In [1]: import numpy as np

In [2]: from numpy import linalg as LA

In [3]: np.set_printoptions(precision=2, suppress=True, linewidth=120)

In [4]: E = np.load("out19.npy")

In [5]: E
Out[5]: 
array([[ 2, -5,  4,  4, -1],
       [-5, -6,  0, -5,  2],
       [ 4,  0,  4, -3, -1],
       [ 4, -5, -3,  6, -2],
       [-1,  2, -1, -2,  0]])

In [6]: [round(float(LA.det(E[:i, :i])), 2) + 0 for i in range(1, 6)]
Out[6]: [2.0, -37.0, -52.0, 2581.0, -1328.0]

In [7]: np.all(LA.eigvalsh(E) > 0)
Out[7]: np.False_

In [8]: LA.cholesky(E)
LinAlgError: Matrix is not positive definite


In [9]: ev, vecs = LA.eigh(E)

In [10]: np.round(vecs.T @ E @ vecs, 2) + 0
Out[10]: 
array([[-9.21,  0.  ,  0.  ,  0.  ,  0.  ],
       [ 0.  , -3.59,  0.  ,  0.  ,  0.  ],
       [ 0.  ,  0.  , -0.46,  0.  ,  0.  ],
       [ 0.  ,  0.  ,  0.  ,  7.35,  0.  ],
       [ 0.  ,  0.  ,  0.  ,  0.  , 11.92]])

In [11]: LA.svd(E, compute_uv=False)
Out[11]: array([11.92,  9.21,  7.35,  3.59,  0.46])

In [12]: (ev > 1e-8).sum(), (ev < -1e-8).sum()
Out[12]: (np.int64(2), np.int64(3))

In [13]: np.abs(vecs[:, -1])
Out[13]: array([0.51, 0.37, 0.01, 0.74, 0.23])

In [14]: LA.eigvalsh(E + 2 * np.eye(5))
Out[14]: array([-7.21, -1.59,  1.54,  9.35, 13.92])

In [15]: cov = E.T @ E

In [16]: np.allclose(cov, cov.T)
Out[16]: True

In [17]: np.diag(cov)
Out[17]: array([62, 90, 42, 90, 10])

In [18]: cov
Out[18]: 
array([[ 62,  -2,  13,  47, -24],
       [ -2,  90,  -7, -24,   3],
       [ 13,  -7,  42, -12,  -2],
       [ 47, -24, -12,  90, -23],
       [-24,   3,  -2, -23,  10]])

In [19]: rng = np.random.default_rng(424)

In [20]: idx = rng.permutation(5)

In [21]: idx
Out[21]: array([4, 3, 0, 1, 2])

In [22]: out = E[idx][:, idx]

In [23]: np.diag(out)
Out[23]: array([ 0,  6,  2, -6,  4])

In [24]: np.sort(np.abs(LA.eigvals(out)))
Out[24]: array([ 0.46,  3.59,  7.35,  9.21, 11.92])

In [25]: round(float(LA.det(out)), 2), round(LA.det(E[idx]), 2)
Out[25]: (-1328.0, np.float64(1328.0))

In [26]: x0 = np.array([2, 2, 1, 3, 2])

In [27]: y = E @ x0

In [28]: y
Out[28]: array([  8, -33,   1,   9,  -5])

In [29]: np.round(LA.solve(E.T, E[1]), 2) + 0
Out[29]: array([0., 1., 0., 0., 0.])

In [30]: LA.solve(E, y)
Out[30]: array([2., 2., 1., 3., 2.])

In [31]: K = np.array([[0, 2, 2, 0, 4],
    ...:     [2, -2, 1, 1, 2],
    ...:     [2, 2, -1, 2, -2],
    ...:     [-2, -1, 1, 1, 2],
    ...:     [2, -1, 1, -1, 2]])

In [32]: proj = np.triu(np.array([[1, 1, 9, -6, 6],
    ...:     [5, 5, 9, 3, -6],
    ...:     [1, -4, -6, 6, -5],
    ...:     [-1, 0, 1, -9, -9],
    ...:     [-4, -5, 3, -5, -3]]), 1) + np.eye(5)

In [33]: out = proj @ K @ LA.inv(proj)

In [34]: LA.matrix_rank(out)
Out[34]: np.int64(4)

In [35]: rk = LA.matrix_rank(K)

In [36]: rk
Out[36]: np.int64(4)

In [37]: ns = LA.svd(K)[2][rk:].T

In [38]: ns.shape
Out[38]: (5, 1)

In [39]: [int(LA.matrix_rank(np.delete(K, i, axis=0))) for i in range(5)]
Out[39]: [4, 4, 4, 4, 4]

In [40]: np.round(ns @ ns.T, 2) + 0
Out[40]: 
array([[ 0. ,  0. ,  0. ,  0. ,  0. ],
       [ 0. ,  0. ,  0. ,  0. ,  0. ],
       [ 0. ,  0. ,  0.8,  0. , -0.4],
       [ 0. ,  0. ,  0. ,  0. ,  0. ],
       [ 0. ,  0. , -0.4,  0. ,  0.2]])

In [41]: LA.matrix_rank(K.T @ K), LA.matrix_rank(K @ K.T)
Out[41]: (np.int64(4), np.int64(4))

In [42]: np.allclose(K @ ns, 0)
Out[42]: True

In [43]: r0, g = K[3], K[0]

In [44]: r0 @ g
Out[44]: np.int64(8)

In [45]: r0 @ r0
Out[45]: np.int64(11)

In [46]: pr = (r0 @ g) / (r0 @ r0) * r0

In [47]: round(LA.norm(r0 + g) ** 2 + LA.norm(r0 - g) ** 2, 2)
Out[47]: np.float64(70.0)

In [48]: r0 = np.array([0, 1, 0, 0, 3, 2])

In [49]: g = np.array([2, -1, 1, 2, -1])

In [50]: m1 = np.outer(r0, g)

In [51]: m1
Out[51]: 
array([[ 0,  0,  0,  0,  0],
       [ 2, -1,  1,  2, -1],
       [ 0,  0,  0,  0,  0],
       [ 0,  0,  0,  0,  0],
       [ 6, -3,  3,  6, -3],
       [ 4, -2,  2,  4, -2]])

In [52]: Uu, sig, Vt = LA.svd(m1)

In [53]: np.argmax(sig[:-1] / (sig[1:] + 1e-6)) + 1
Out[53]: np.int64(1)

In [54]: out = Uu[:, :1] @ np.diag(sig[:1]) @ Vt[:1]

In [55]: round(float(LA.norm(m1 - out, 2)), 2), round(sig[1], 2)
Out[55]: (0.0, np.float64(0.0))

In [56]: round(float(LA.norm(m1 - out) / LA.norm(m1)), 2)
Out[56]: 0.0

In [57]: LA.matrix_rank(m1, rtol=0.05)
Out[57]: np.int64(1)
